>>> import numpy as np
>>> from numpy import linalg as LA
>>> np.set_printoptions(precision=2, suppress=True, linewidth=100, sign=" ")
>>> F = np.loadtxt("m.csv", delimiter=",")
>>> print(F)
[[ 0.5   0.    0.87]
 [ 0.    1.    0.  ]
 [-0.87  0.    0.5 ]]
>>> print((LA.matrix_power((F != 0) + (F.T != 0) + np.eye(3), 3) > 0).astype(int))
[[ 1  0  1]
 [ 0  1  0]
 [ 1  0  1]]
>>> print(np.round(LA.det(F), 2))
1.0
>>> print(F @ F)
[[-0.5   0.    0.87]
 [ 0.    1.    0.  ]
 [-0.87  0.   -0.5 ]]
>>> print(np.sort(LA.eigvals(F).real))
[ 0.5  0.5  1. ]
>>> x = np.array([-1, 0, 1])
>>> print(np.abs(LA.eigvals(F)))
[ 1.  1.  1.]
>>> print(np.sort(np.abs(np.degrees(np.angle(LA.eigvals(F))))))
[  0.  60.  60.]
>>> print([p for p in range(1, 25) if np.allclose(LA.matrix_power(F, p), np.eye(3))])
[6, 12, 18, 24]
>>> B = LA.inv(F)
>>> print(round(LA.slogdet(F)[0], 2))
1.0
>>> print(round(LA.det(F) * LA.det(B), 2))
1.0
>>> B = np.array([[-8, -1, -9], [-6, 1, -8], [4, 0, -4]])
>>> print(LA.matrix_rank(np.vstack([F, B.T])))
3
>>> print(np.vstack([F, B.T]).shape)
(6, 3)
>>> print(B.T @ F.T)
[[-0.54 -6.    8.93]
 [-0.5   1.    0.87]
 [-7.96 -8.    5.79]]
>>> M = np.load("case10.npy")
>>> print(M)
[[-7.5 -0.5  0. ]
 [-6.5  0.3 -1.4]
 [-3.   0.  -1.1]]
>>> P = np.triu(np.array([[2, 3, -1], [2, -3, 2], [-2, 0, 1]]), 1) + np.eye(3)
>>> B = P @ M @ LA.inv(P)
>>> print(np.round(LA.det(B), 2))
3.95
>>> print(LA.matrix_rank(B))
3
>>> mat = np.load("a.npy")
>>> print(mat)
[[ 4.  1.  1.  1.]
 [ 1.  4.  1.  1.]
 [ 1.  1.  4.  1.]
 [ 1.  1.  1.  4.]]
>>> print((mat @ mat)[0])
[ 19.  10.  10.  10.]
>>> print(np.fft.fft(mat[0]))
[ 7.+0.j  3.+0.j  3.+0.j  3.+0.j]
>>> print(np.allclose(mat @ mat.T, mat.T @ mat))
True
>>> print(mat @ np.ones(4))
[ 7.  7.  7.  7.]
>>> print(np.kron(np.eye(2, dtype=int), M))
[[-7.5 -0.5  0.  -0.  -0.   0. ]
 [-6.5  0.3 -1.4 -0.   0.  -0. ]
 [-3.   0.  -1.1 -0.   0.  -0. ]
 [-0.  -0.   0.  -7.5 -0.5  0. ]
 [-0.   0.  -0.  -6.5  0.3 -1.4]
 [-0.   0.  -0.  -3.   0.  -1.1]]
>>> print(LA.eigvals(M))
[-7.93 -0.91  0.55]
>>> print(round(LA.det(M[::-1]), 2))
-3.95
>>> print(round(float(LA.det(2 * M)), 2), round(LA.det(M), 2))
31.6 3.95
